In [1]: import numpy as np

In [2]: from numpy import linalg as LA

In [3]: np.set_printoptions(precision=2, suppress=True, linewidth=140)

In [4]: def rnd(a):
   ...:     return np.round(a, 2) + 0
   ...: 

In [5]: W0 = np.loadtxt("out8.csv", delimiter=",")

In [6]: print(W0)
[[ 0. -4. -2.  5. -6. -7.  8.]
 [ 0.  0.  5. -5. -6.  6. -1.]
 [ 0.  0.  0.  0.  1.  5.  6.]
 [ 0.  0.  0.  0.  2. -1.  4.]
 [ 0.  0.  0.  0.  0.  1. -2.]
 [ 0.  0.  0.  0.  0.  0. -3.]
 [ 0.  0.  0.  0.  0.  0.  0.]]

In [7]: # rows and columns are dependent

In [8]: print(LA.cond(W0) > 100)
True

In [9]: print([round(float(x), 2) for x in LA.svd(W0, compute_uv=False)[:3]])
[15.18, 10.44, 8.22]

In [10]: U, s, vt = LA.svd(W0)

In [11]: print(rnd(s))
[15.18 10.44  8.22  2.59  0.43  0.    0.  ]

In [12]: B = U[:, :5] @ np.diag(s[:5]) @ vt[:5]

In [13]: print(LA.matrix_rank(W0, rtol=0.05))
4

In [14]: print(rnd(LA.norm(W0 - B, 2)), rnd(s[5]))
0.0 0.0

In [15]: print(rnd(B))
[[ 0. -4. -2.  5. -6. -7.  8.]
 [ 0.  0.  5. -5. -6.  6. -1.]
 [ 0.  0.  0.  0.  1.  5.  6.]
 [ 0.  0.  0.  0.  2. -1.  4.]
 [ 0.  0.  0.  0.  0.  1. -2.]
 [ 0.  0.  0.  0.  0.  0. -3.]
 [ 0.  0.  0.  0.  0.  0.  0.]]

In [16]: rank = LA.matrix_rank(W0)

In [17]: print(rank)
5

In [18]: N = LA.svd(W0)[2][rank:].T

In [19]: print([int(LA.matrix_rank(W0[:, :j + 1])) for j in range(7)])
[0, 1, 2, 2, 3, 4, 5]

In [20]: print([int(LA.matrix_rank(np.delete(W0, i, axis=0))) for i in range(7)])
[4, 4, 5, 5, 5, 5, 5]

In [21]: print(N.shape)
(7, 2)

In [22]: print(LA.matrix_rank(W0.T @ W0), LA.matrix_rank(W0 @ W0.T))
5 5

In [23]: print(np.abs(W0).max())
8.0

In [24]: print(np.diff(W0, axis=0))
[[  0.   4.   7. -10.   0.  13.  -9.]
 [  0.   0.  -5.   5.   7.  -1.   7.]
 [  0.   0.   0.   0.   1.  -6.  -2.]
 [  0.   0.   0.   0.  -2.   2.  -6.]
 [  0.   0.   0.   0.   0.  -1.  -1.]
 [  0.   0.   0.   0.   0.   0.   3.]]

In [25]: print(np.unravel_index(np.abs(W0).argmax(), W0.shape))
(np.int64(0), np.int64(6))

In [26]: print(rnd(LA.norm(W0)))
20.35

In [27]: print(W0 - W0[0])
[[  0.   0.   0.   0.   0.   0.   0.]
 [  0.   4.   7. -10.   0.  13.  -9.]
 [  0.   4.   2.  -5.   7.  12.  -2.]
 [  0.   4.   2.  -5.   8.   6.  -4.]
 [  0.   4.   2.  -5.   6.   8. -10.]
 [  0.   4.   2.  -5.   6.   7. -11.]
 [  0.   4.   2.  -5.   6.   7.  -8.]]

In [28]: print(W0.shape)
(7, 7)

In [29]: print(LA.matrix_rank(W0))
5

In [30]: rng = np.random.default_rng(89820)

In [31]: B = W0 + rng.integers(-2, 3, (7, 5)) @ rng.integers(-2, 3, (5, 7))

In [32]: print(B)
[[-3. -4.  0. 13.  4. -9. 14.]
 [-4.  3.  3. -6. -5.  0. -4.]
 [ 2. -2.  2. -1.  1.  8.  6.]
 [-5.  5. -3. -3.  0. -6. -1.]
 [ 0.  2.  3.  1.  3. -3. -2.]
 [ 6. -5.  7.  4.  5.  6.  3.]
 [ 6.  2.  8. -5. -2. -3. -4.]]

In [33]: print(np.abs(B - W0).sum(axis=1))
[31. 20. 10. 28. 13. 39. 30.]

In [34]: print(rnd(LA.svd(B - W0, compute_uv=False)))
[21.35 15.98 11.82  1.94  1.4   0.    0.  ]

In [35]: data = np.load("run16.npy")

In [36]: print(data)
[[ 30 -35   6  -7]
 [ 35  45   7   9]
 [ 18 -21   6  -7]
 [ 21  27   7   9]]

In [37]: O = data.astype(float).copy()

In [38]: for j in range(4):
    ...:     O[:, j] -= O[:, :j] @ (O[:, :j].T @ O[:, j])
    ...:     O[:, j] /= LA.norm(O[:, j])
    ...: 

In [39]: print(rnd(O))
[[ 0.56 -0.65 -0.33  0.39]
 [ 0.65  0.56 -0.39 -0.33]
 [ 0.33 -0.39  0.56 -0.65]
 [ 0.39  0.33  0.65  0.56]]

In [40]: x0 = np.array([2, -7, -5, -1])

In [41]: print(rnd(np.sort(np.abs(np.degrees(np.angle(LA.eigvals(O)))))))
[18.43 18.43 80.36 80.36]

In [42]: U, s, vt = LA.svd(data)

In [43]: print(np.argmax(s[:-1] / (s[1:] + 1e-6)) + 1)
2

In [44]: print(rnd(s))
[70.45 52.47  3.93  2.92]

In [45]: B = U[:, :2] @ np.diag(s[:2]) @ vt[:2]

In [46]: print(LA.matrix_rank(data, rtol=0.05))
3

In [47]: print(rnd(LA.norm(data - B, 2)), rnd(s[2]))
3.93 3.93

In [48]: print(LA.matrix_rank(B))
2

In [49]: print(rnd(B))
[[ 29.76 -34.72   7.02  -8.2 ]
 [ 34.72  44.64   8.2   10.54]
 [ 18.39 -21.46   4.34  -5.07]
 [ 21.46  27.59   5.07   6.51]]

In [50]: J = np.load("test13.npy")

In [51]: print(rnd(J))
[[ 0.4  -0.01  0.49]
 [-0.01  1.    0.01]
 [ 0.49  0.01  0.6 ]]

In [52]: # projection: eigenvalues are 0 or 1

In [53]: U, s, vt = LA.svd(J, full_matrices=False)

In [54]: print(U.shape, s.shape, vt.shape)
(3, 3) (3,) (3, 3)

In [55]: print(rnd(np.cumsum(s ** 2) / np.sum(s ** 2)))
[0.5 1.  1. ]

In [56]: print(rnd(s / s[0]))
[1. 1. 0.]

In [57]: print(rnd(U.T @ U))
[[1. 0. 0.]
 [0. 1. 0.]
 [0. 0. 1.]]

In [58]: print(np.allclose(U * s @ vt, J))
True

In [59]: A = np.load("case2.npy")

In [60]: print(A)
[[0.2 0.  0.4]
 [0.  0.  0. ]
 [0.4 0.  0.8]]

In [61]: # applying it twice changes nothing

In [62]: print((LA.matrix_power((A != 0) + (A.T != 0) + np.eye(3), 3) > 0).astype(int))
[[1 0 1]
 [0 1 0]
 [1 0 1]]

In [63]: print(rnd(A @ A))
[[0.2 0.  0.4]
 [0.  0.  0. ]
 [0.4 0.  0.8]]

In [64]: print(np.flatnonzero(LA.matrix_power((A != 0) + (A.T != 0) + np.eye(3), 3)[1]))
[1]

In [65]: E = np.loadtxt("x.csv", delimiter=",")

In [66]: print(rnd(E))
[[ 0.75  0.23  0.   -0.2   0.3 ]
 [ 0.23  0.53 -0.4   0.13 -0.13]
 [ 0.   -0.4   0.35 -0.17  0.19]
 [-0.2   0.13 -0.17  0.14 -0.18]
 [ 0.3  -0.13  0.19 -0.18  0.23]]

In [67]: evals, evecs = LA.eigh(E)

In [68]: x0 = np.array([4, 1, 5, 2, 1])

In [69]: print(rnd(LA.eigvalsh(E[1:, 1:])))
[0.   0.   0.25 1.  ]

In [70]: print(rnd(evecs * np.abs(evals) @ evecs.T))
[[ 0.75  0.23  0.   -0.2   0.3 ]
 [ 0.23  0.53 -0.4   0.13 -0.13]
 [ 0.   -0.4   0.35 -0.17  0.19]
 [-0.2   0.13 -0.17  0.14 -0.18]
 [ 0.3  -0.13  0.19 -0.18  0.23]]

In [71]: print(rnd(np.abs(E).sum(axis=1).max()), rnd(np.abs(evals).max()))
1.49 1.0

In [72]: print(rnd(x0 @ E @ x0))
17.27

In [73]: print(rnd(x0 @ E @ x0 / (x0 @ x0)), rnd(evals[0]), rnd(evals[-1]))
0.37 0.0 1.0

In [74]: rank = LA.matrix_rank(E)

In [75]: print(rank)
2

In [76]: N = LA.svd(E)[2][rank:].T

In [77]: print(LA.matrix_rank(E.T @ E), LA.matrix_rank(E @ E.T))
2 2

In [78]: print([int(LA.matrix_rank(np.delete(E, i, axis=0))) for i in range(5)])
[2, 2, 2, 2, 2]

In [79]: print([int(LA.matrix_rank(E[:i])) for i in range(1, len(E) + 1)])
[1, 2, 2, 2, 2]

In [80]: print(rnd(E @ N))
[[0. 0. 0.]
 [0. 0. 0.]
 [0. 0. 0.]
 [0. 0. 0.]
 [0. 0. 0.]]

In [81]: evals, evecs = LA.eigh(E)

In [82]: print(evals.sum(), rnd(np.trace(E)))
2.0 2.0

In [83]: print(rnd(evecs.T @ evecs))
[[1. 0. 0. 0. 0.]
 [0. 1. 0. 0. 0.]
 [0. 0. 1. 0. 0.]
 [0. 0. 0. 1. 0.]
 [0. 0. 0. 0. 1.]]

In [84]: print(rnd(LA.eigvalsh(E + 4 * np.eye(5))))
[4. 4. 4. 5. 5.]

In [85]: B = np.array([[3, -1], [-3, 1], [-1, -2], [0, -2], [2, 3]])

In [86]: print(rnd(E @ B))
[[ 2.17  0.8 ]
 [-0.75  0.45]
 [ 1.24 -0.18]
 [-1.18 -0.13]
 [ 1.56  0.22]]

In [87]: print(rnd(np.einsum("ij,ij->i", E, E)))
[0.75 0.53 0.35 0.14 0.23]

In [88]: print(np.vstack([E, B.T]).shape)
(7, 5)

In [89]: print(LA.matrix_rank(E @ B))
2

In [90]: print(LA.matrix_rank(np.vstack([E, B.T])))
4

In [91]: U, s, vt = LA.svd(E)

In [92]: print(rnd(s))
[1. 1. 0. 0. 0.]

In [93]: print(np.argmax(s[:-1] / (s[1:] + 1e-6)) + 1)
2

In [94]: B = U[:, :2] @ np.diag(s[:2]) @ vt[:2]

In [95]: print(LA.matrix_rank(B))
2

In [96]: print(rnd(LA.norm(E - B) / LA.norm(E)))
0.0

In [97]: W2 = np.array([[1, -4, 1, 0], [1, 1, 0, -3], [0, -3, 0, -1]])

In [98]: mat = np.repeat(W2, 11 // 3, axis=0)

In [99]: mat = mat + 0.3 * rng.normal(size=mat.shape)

In [100]: print(rnd(mat))
[[ 1.16 -3.76  0.92  0.03]
 [ 0.55 -4.05  0.8   0.06]
 [ 1.01 -3.9   0.87 -0.25]
 [ 0.83  0.12  0.23 -2.83]
 [ 0.95  0.69 -0.06 -2.38]
 [ 1.07  1.07  0.24 -3.3 ]
 [ 0.12 -3.38  0.08 -0.58]
 [-0.02 -2.89  0.14 -0.61]
 [ 0.26 -2.59  0.28 -0.75]]

In [101]: B = mat + rng.integers(-2, 3, (9, 2)) @ rng.integers(-2, 3, (2, 4))

In [102]: print(rnd(B))
[[ 2.16 -5.76  2.92 -0.97]
 [-1.45 -0.05 -3.2   2.06]
 [ 1.01 -6.9   3.87 -3.25]
 [ 6.83 -5.88  6.23 -2.83]
 [-1.05  4.69 -4.06 -0.38]
 [-0.93  5.07 -3.76 -1.3 ]
 [ 2.12 -7.38  4.08 -2.58]
 [ 0.98 -4.89  2.14 -1.61]
 [-1.74 -4.59  2.28 -4.75]]

In [103]: print(LA.matrix_rank(B - mat, tol=1e-8))
2

In [104]: print(np.abs(B - mat).sum(axis=1))
[ 6. 12.  9. 18. 12. 12. 12.  6. 10.]

In [105]: print(rnd(LA.svd(B - mat, compute_uv=False)))
[17.42  6.28  0.    0.  ]
